$ python -q
>>> import numpy as np
>>> from numpy import linalg as LA
>>> np.set_printoptions(suppress=True, linewidth=160)
>>> tidy = lambda a: np.round(a, 2) + 0
>>> arr = np.load("arr.npy")
>>> arr
array([[-0.4 ,  0.1 , -0.6 ,  0.9 , -0.4 ,  0.  ,  1.5 , -1.6 ,  0.4 , -1.1 ,  0.2 ],
       [-1.5 ,  1.3 , -0.4 ,  1.  ,  0.7 ,  1.1 , -0.2 ,  0.8 , -1.3 , -0.5 ,  0.3 ],
       [-2.3 , -0.4 , -0.3 , -0.6 ,  0.2 ,  0.4 , -1.  , -0.1 , -1.5 , -0.1 , -2.2 ],
       [ 0.7 ,  1.  ,  0.7 , -0.7 ,  0.7 ,  1.4 ,  0.2 , -0.2 ,  0.6 ,  1.8 ,  0.4 ],
       [-0.1 , -0.4 , -1.9 ,  0.2 ,  1.8 ,  1.4 ,  0.6 ,  1.1 , -1.2 , -0.6 , -0.3 ],
       [-0.2 ,  0.9 , -0.5 , -1.5 , -1.1 , -1.1 , -0.2 , -2.  , -0.6 ,  0.7 ,  0.9 ],
       [ 0.5 , -1.1 , -0.9 ,  0.8 , -0.4 , -0.4 ,  0.7 ,  0.5 , -1.2 , -0.3 ,  0.4 ],
       [ 0.75,  1.02,  0.73, -0.72,  0.71,  1.49,  0.21, -0.1 ,  0.61,  1.79,  0.36],
       [ 0.9 ,  0.7 ,  1.1 , -0.2 ,  0.1 ,  0.5 , -0.2 ,  1.2 ,  0.  ,  0.4 ,  0.1 ],
       [-0.8 ,  1.1 , -1.  ,  1.6 , -0.4 ,  0.7 , -1.  ,  1.  ,  0.9 ,  0.9 ,  1.  ],
       [-0.6 , -0.3 , -0.2 , -1.5 , -1.  ,  0.2 ,  0.5 ,  0.2 ,  0.  ,  0.6 ,  1.1 ],
       [-0.7 ,  0.4 , -1.3 , -0.1 ,  0.2 , -0.4 , -0.4 ,  0.4 ,  0.8 , -1.8 ,  0.6 ]])
>>> proj = arr @ LA.solve(arr.T @ arr, arr.T)
>>> tidy(LA.eigvalsh(proj))
array([0., 1., 1., 1., 1., 1., 1., 1., 1., 1., 1., 1.])
>>> tidy(np.diag(proj))
array([1.  , 1.  , 0.99, 0.43, 1.  , 1.  , 0.98, 0.62, 1.  , 1.  , 1.  , 0.99])
>>> np.allclose(proj @ proj, proj)
True
>>> rng = np.random.default_rng(790782)
>>> mat = np.triu(rng.random((12, 12)) < 0.2, 1).astype(int)
>>> mat = mat + mat.T
>>> mat
array([[0, 0, 0, 0, 0, 0, 1, 0, 0, 0, 0, 0],
       [0, 0, 0, 0, 0, 0, 1, 0, 0, 1, 0, 1],
       [0, 0, 0, 0, 0, 0, 0, 0, 0, 0, 0, 0],
       [0, 0, 0, 0, 0, 0, 0, 1, 0, 0, 1, 0],
       [0, 0, 0, 0, 0, 0, 0, 0, 0, 0, 0, 0],
       [0, 0, 0, 0, 0, 0, 0, 0, 1, 0, 0, 0],
       [1, 1, 0, 0, 0, 0, 0, 0, 0, 0, 0, 0],
       [0, 0, 0, 1, 0, 0, 0, 0, 0, 0, 0, 0],
       [0, 0, 0, 0, 0, 1, 0, 0, 0, 0, 0, 0],
       [0, 1, 0, 0, 0, 0, 0, 0, 0, 0, 1, 1],
       [0, 0, 0, 1, 0, 0, 0, 0, 0, 1, 0, 0],
       [0, 1, 0, 0, 0, 0, 0, 0, 0, 1, 0, 0]])
>>> # columns 2 and 4 are equal
>>> mat @ mat
array([[1, 1, 0, 0, 0, 0, 0, 0, 0, 0, 0, 0],
       [1, 3, 0, 0, 0, 0, 0, 0, 0, 1, 1, 1],
       [0, 0, 0, 0, 0, 0, 0, 0, 0, 0, 0, 0],
       [0, 0, 0, 2, 0, 0, 0, 0, 0, 1, 0, 0],
       [0, 0, 0, 0, 0, 0, 0, 0, 0, 0, 0, 0],
       [0, 0, 0, 0, 0, 1, 0, 0, 0, 0, 0, 0],
       [0, 0, 0, 0, 0, 0, 2, 0, 0, 1, 0, 1],
       [0, 0, 0, 0, 0, 0, 0, 1, 0, 0, 1, 0],
       [0, 0, 0, 0, 0, 0, 0, 0, 1, 0, 0, 0],
       [0, 1, 0, 1, 0, 0, 1, 0, 0, 3, 0, 1],
       [0, 1, 0, 0, 0, 0, 0, 1, 0, 0, 2, 1],
       [0, 1, 0, 0, 0, 0, 1, 0, 0, 1, 1, 2]])
>>> np.argwhere(np.triu(mat))
array([[ 0,  6],
       [ 1,  6],
       [ 1,  9],
       [ 1, 11],
       [ 3,  7],
       [ 3, 10],
       [ 5,  8],
       [ 9, 10],
       [ 9, 11]])
>>> L = np.diag(mat.sum(axis=1)) - mat
>>> LA.matrix_rank(L)
np.int64(8)
>>> L @ np.ones(12)
array([0., 0., 0., 0., 0., 0., 0., 0., 0., 0., 0., 0.])
>>> tidy(LA.eigvalsh(L))
array([0.  , 0.  , 0.  , 0.  , 0.21, 0.62, 1.5 , 2.  , 2.35, 3.  , 3.84, 4.48])
>>> L
array([[ 1,  0,  0,  0,  0,  0, -1,  0,  0,  0,  0,  0],
       [ 0,  3,  0,  0,  0,  0, -1,  0,  0, -1,  0, -1],
       [ 0,  0,  0,  0,  0,  0,  0,  0,  0,  0,  0,  0],
       [ 0,  0,  0,  2,  0,  0,  0, -1,  0,  0, -1,  0],
       [ 0,  0,  0,  0,  0,  0,  0,  0,  0,  0,  0,  0],
       [ 0,  0,  0,  0,  0,  1,  0,  0, -1,  0,  0,  0],
       [-1, -1,  0,  0,  0,  0,  2,  0,  0,  0,  0,  0],
       [ 0,  0,  0, -1,  0,  0,  0,  1,  0,  0,  0,  0],
       [ 0,  0,  0,  0,  0, -1,  0,  0,  1,  0,  0,  0],
       [ 0, -1,  0,  0,  0,  0,  0,  0,  0,  3, -1, -1],
       [ 0,  0,  0, -1,  0,  0,  0,  0,  0, -1,  2,  0],
       [ 0, -1,  0,  0,  0,  0,  0,  0,  0, -1,  0,  2]])
>>> round(LA.det(L[1:, 1:]))
0
>>> [round(float(LA.det(mat[:i, :i])), 2) + 0 for i in range(1, 13)]
[0.0, 0.0, 0.0, 0.0, 0.0, 0.0, 0.0, 0.0, 0.0, 0.0, 0.0, 0.0]
>>> np.all(LA.eigvalsh(mat) > 0)
np.False_
>>> left, s, vt = LA.svd(mat, full_matrices=False)
>>> tidy(s)
array([2.37, 1.85, 1.57, 1.46, 1.  , 1.  , 1.  , 1.  , 0.58, 0.17, 0.  , 0.  ])
>>> tidy(np.sqrt((s ** 2).sum())), tidy(LA.norm(mat))
(np.float64(4.24), np.float64(4.24))
>>> np.allclose(left * s @ vt, mat)
True
>>> tidy(left.T @ left)
array([[1., 0., 0., 0., 0., 0., 0., 0., 0., 0., 0., 0.],
       [0., 1., 0., 0., 0., 0., 0., 0., 0., 0., 0., 0.],
       [0., 0., 1., 0., 0., 0., 0., 0., 0., 0., 0., 0.],
       [0., 0., 0., 1., 0., 0., 0., 0., 0., 0., 0., 0.],
       [0., 0., 0., 0., 1., 0., 0., 0., 0., 0., 0., 0.],
       [0., 0., 0., 0., 0., 1., 0., 0., 0., 0., 0., 0.],
       [0., 0., 0., 0., 0., 0., 1., 0., 0., 0., 0., 0.],
       [0., 0., 0., 0., 0., 0., 0., 1., 0., 0., 0., 0.],
       [0., 0., 0., 0., 0., 0., 0., 0., 1., 0., 0., 0.],
       [0., 0., 0., 0., 0., 0., 0., 0., 0., 1., 0., 0.],
       [0., 0., 0., 0., 0., 0., 0., 0., 0., 0., 1., 0.],
       [0., 0., 0., 0., 0., 0., 0., 0., 0., 0., 0., 1.]])
>>> tidy(left.T @ mat @ vt.T)
array([[2.37, 0.  , 0.  , 0.  , 0.  , 0.  , 0.  , 0.  , 0.  , 0.  , 0.  , 0.  ],
       [0.  , 1.85, 0.  , 0.  , 0.  , 0.  , 0.  , 0.  , 0.  , 0.  , 0.  , 0.  ],
       [0.  , 0.  , 1.57, 0.  , 0.  , 0.  , 0.  , 0.  , 0.  , 0.  , 0.  , 0.  ],
       [0.  , 0.  , 0.  , 1.46, 0.  , 0.  , 0.  , 0.  , 0.  , 0.  , 0.  , 0.  ],
       [0.  , 0.  , 0.  , 0.  , 1.  , 0.  , 0.  , 0.  , 0.  , 0.  , 0.  , 0.  ],
       [0.  , 0.  , 0.  , 0.  , 0.  , 1.  , 0.  , 0.  , 0.  , 0.  , 0.  , 0.  ],
       [0.  , 0.  , 0.  , 0.  , 0.  , 0.  , 1.  , 0.  , 0.  , 0.  , 0.  , 0.  ],
       [0.  , 0.  , 0.  , 0.  , 0.  , 0.  , 0.  , 1.  , 0.  , 0.  , 0.  , 0.  ],
       [0.  , 0.  , 0.  , 0.  , 0.  , 0.  , 0.  , 0.  , 0.58, 0.  , 0.  , 0.  ],
       [0.  , 0.  , 0.  , 0.  , 0.  , 0.  , 0.  , 0.  , 0.  , 0.17, 0.  , 0.  ],
       [0.  , 0.  , 0.  , 0.  , 0.  , 0.  , 0.  , 0.  , 0.  , 0.  , 0.  , 0.  ],
       [0.  , 0.  , 0.  , 0.  , 0.  , 0.  , 0.  , 0.  , 0.  , 0.  , 0.  , 0.  ]])
>>> vals, V = LA.eigh(mat)
>>> tidy(vals)
array([-1.85, -1.57, -1.  , -1.  , -0.58,  0.  ,  0.  ,  0.17,  1.  ,  1.  ,  1.46,  2.37])
>>> tidy(LA.svd(mat, compute_uv=False))
array([2.37, 1.85, 1.57, 1.46, 1.  , 1.  , 1.  , 1.  , 0.58, 0.17, 0.  , 0.  ])
>>> M = np.loadtxt("m.csv", delimiter=",")
>>> M
array([[-3.8 ,  1.24,  2.29,  1.14,  0.2 , -4.78, -3.46, -5.94,  4.76, -0.82, -6.32,  3.06],
       [-2.1 ,  6.19,  0.43,  1.18, -4.41,  0.07,  4.08, -3.79, -0.73, -4.42,  2.68, -7.63],
       [ 2.14,  1.54, -2.86, -4.06,  1.81,  0.49, -0.73, -8.62, -2.63, -4.39,  4.19,  0.32],
       [-1.  ,  9.18, -6.96, -2.48, -4.65,  2.97,  0.59, -1.78,  1.53,  6.57, -2.12,  4.13],
       [-2.95, -3.68,  3.04, -8.75,  4.72, -3.82, -0.4 ,  1.  ,  3.53, -7.38, -0.22,  2.2 ],
       [-2.24, -3.85, -1.05,  5.67, -1.5 , -3.74,  4.02, -1.51,  6.33, -0.38,  3.93,  2.02],
       [ 1.54,  1.41,  6.1 , -3.35,  1.66, -2.93,  3.16, -3.98, -1.38,  4.53,  2.31, -2.58],
       [-0.56, -2.59, -0.96, -5.57, -7.45, -4.  , -4.14, -0.4 , -3.67, -1.9 ,  0.45, -5.39],
       [-4.77,  4.75,  2.41,  0.5 , -3.71,  3.78,  1.94,  1.65, -5.48, -0.12,  3.36,  4.78],
       [ 6.87, -5.44,  2.71,  2.74, -4.44,  1.64,  4.59, -1.67,  2.26, -3.03, -3.78, -0.23],
       [-0.68, -3.69,  2.92, -2.89, -5.44,  3.84, -4.88,  2.94,  3.46,  0.31,  4.15, -6.36]])
>>> np.unravel_index(np.abs(M).argmax(), M.shape)
(np.int64(3), np.int64(1))
>>> M.shape
(11, 12)
>>> np.abs(M).max()
np.float64(9.18)
>>> tidy(M.mean(axis=0))
array([-0.69,  0.46,  0.73, -1.44, -2.11, -0.59,  0.43, -2.01,  0.73, -1.  ,  0.78, -0.52])
>>> LA.matrix_rank(M)
np.int64(11)
>>> np.zeros(11, 12)
Traceback (most recent call last):
  File "<python-input-41>", line 1, in <module>
    np.zeros(11, 12)
    ~~~~~~~~^^^^^^^^
TypeError: Cannot interpret '12' as a data type
